>>> import numpy as np
>>> import numpy.linalg as la
>>> np.set_printoptions(suppress=True, linewidth=140)
>>> M = np.load("test7.npy")
>>> M.round(1) + 0
array([[-0.2,  0. ,  0. , -0.1, -0.1,  0.7,  0.3],
       [-0.4, -0.2,  0.4,  0.3,  0.2, -0.1,  0.3],
       [-0.2, -0.1, -0.2, -0.1,  0.2, -0.4, -0.1],
       [ 0.4, -0.1,  0.5,  0. ,  0.4, -0.1,  0.1],
       [-0.1, -0.1,  0.1,  0.5, -0.3,  0.2, -0.6],
       [-0.1,  0. ,  0.1,  0.4, -0.1, -0.2,  0.4],
       [-0.5,  0.1,  0.3, -0.2,  0.2,  0.3, -0.1],
       [-0.2, -0.6,  0. , -0.3,  0.2,  0. , -0.2],
       [-0.1, -0.1, -0.3, -0.4, -0.3, -0.1,  0.4],
       [ 0.4, -0.6,  0. ,  0.1,  0. ,  0.3,  0.2],
       [-0.3, -0.3,  0.2,  0. , -0.6, -0.3,  0. ],
       [ 0.2,  0.1,  0.5, -0.4, -0.4, -0.1,  0. ]])
>>> B = np.c_[M[:, :5] @ np.array([[3, 2, 3, 0, 2],
...     [0, 0, 0, 1, 5],
...     [0, 2, 2, 5, 5],
...     [1, 1, 0, 1, 0],
...     [2, 0, 2, 0, 1]]), np.array([-1, 2, -3, -1, -1, 0, 3, 2, -1, 0, -2, 2])]
>>> print(B.round(1) + 0)
[[-0.9 -0.4 -0.8  0.2 -0.1 -1. ]
 [-0.4  0.3  0.1  2.1  0.4  2. ]
 [-0.4 -1.  -0.8 -1.3 -1.8 -3. ]
 [ 1.9  1.7  2.9  2.2  3.1 -1. ]
 [-0.3  0.5 -0.6  0.9 -0.6 -1. ]
 [ 0.   0.4 -0.3  0.7  0.2  0. ]
 [-1.4 -0.6 -0.5  1.6  1.6  3. ]
 [-0.5 -0.9 -0.3 -1.2 -3.7  2. ]
 [-1.2 -1.2 -1.5 -2.1 -2.6 -1. ]
 [ 1.1  0.9  1.1 -0.5 -2.3  0. ]
 [-2.  -0.2 -1.6  0.6 -1.7 -2. ]
 [-0.6  1.1  0.9  2.4  3.4  2. ]]
>>> print(np.round(la.lstsq(M, B[:, 0])[0], 1) + 0)
[3. 0. 0. 1. 2. 0. 0.]
>>> print(la.matrix_rank(np.c_[M, B]))
8
>>> np.round(la.norm(B - M @ la.lstsq(M, B)[0], axis=0), 1) + 0
array([0. , 0. , 0. , 0. , 0. , 4.7])
>>> rng = np.random.default_rng(68832)
>>> B = M + rng.integers(-2, 3, (12, 2)) @ rng.integers(-2, 3, (2, 7))
>>> B.round(1) + 0
array([[-0.2,  4. ,  0. , -2.1, -8.1,  0.7,  4.3],
       [ 1.6, -2.2, -3.6,  2.3,  4.2,  3.9, -3.7],
       [-1.2, -1.1,  1.8, -0.1,  2.2, -2.4, -0.1],
       [ 0.4, -4.1,  0.5,  2. ,  8.4, -0.1, -3.9],
       [ 2.9,  0.9, -5.9,  1.5, -2.3,  6.2, -2.6],
       [-0.1,  4. ,  0.1, -1.6, -8.1, -0.2,  4.4],
       [ 0.5,  1.1, -1.7, -0.2, -1.8,  2.3, -0.1],
       [-3.2, -1.6,  6. , -1.3,  2.2, -6. ,  1.8],
       [ 2.9,  0.9, -6.3,  0.6, -2.3,  5.9, -1.6],
       [ 0.4, -2.6,  0. ,  1.1,  4. ,  0.3, -1.8],
       [-3.3,  0.7,  6.2, -2. , -2.6, -6.3,  4. ],
       [-2.8,  1.1,  6.5, -2.4, -2.4, -6.1,  4. ]])
>>> la.matrix_rank(B - M, tol=1e-8)
np.int64(2)
